% ipython --no-banner

In [1]: import numpy as np

In [2]: np.set_printoptions(precision=1, suppress=True, linewidth=160)

In [3]: rd = lambda a: np.round(a, 1) + 0

In [4]: K = np.load("x.npy")

In [5]: K
Out[5]: 
array([[-1.,  1.,  0.,  0.,  0.,  0.,  0.,  0.,  0.],
       [ 0., -1.,  1.,  0.,  0.,  0.,  0.,  0.,  0.],
       [ 0.,  0., -1.,  1.,  0.,  0.,  0.,  0.,  0.],
       [ 0.,  0.,  0., -1.,  1.,  0.,  0.,  0.,  0.],
       [ 0.,  0.,  0.,  0., -1.,  1.,  0.,  0.,  0.],
       [ 0.,  0.,  0.,  0.,  0., -1.,  1.,  0.,  0.],
       [ 0.,  0.,  0.,  0.,  0.,  0., -1.,  1.,  0.],
       [ 0.,  0.,  0.,  0.,  0.,  0.,  0., -1.,  1.],
       [ 0.,  0.,  0.,  0.,  0.,  0.,  0.,  0., -1.]])

In [6]: K @ K
Out[6]: 
array([[ 1., -2.,  1.,  0.,  0.,  0.,  0.,  0.,  0.],
       [ 0.,  1., -2.,  1.,  0.,  0.,  0.,  0.,  0.],
       [ 0.,  0.,  1., -2.,  1.,  0.,  0.,  0.,  0.],
       [ 0.,  0.,  0.,  1., -2.,  1.,  0.,  0.,  0.],
       [ 0.,  0.,  0.,  0.,  1., -2.,  1.,  0.,  0.],
       [ 0.,  0.,  0.,  0.,  0.,  1., -2.,  1.,  0.],
       [ 0.,  0.,  0.,  0.,  0.,  0.,  1., -2.,  1.],
       [ 0.,  0.,  0.,  0.,  0.,  0.,  0.,  1., -2.],
       [ 0.,  0.,  0.,  0.,  0.,  0.,  0.,  0.,  1.]])

In [7]: rd(np.sort(np.linalg.eigvals(K)))
Out[7]: array([-1., -1., -1., -1., -1., -1., -1., -1., -1.])

In [8]: np.linalg.matrix_rank(K - K[0, 0] * np.eye(9))
Out[8]: np.int64(8)

In [9]: [int(np.linalg.matrix_rank(np.linalg.matrix_power(K, p))) for p in range(1, 10)]
Out[9]: [9, 9, 9, 9, 9, 9, 9, 9, 9]
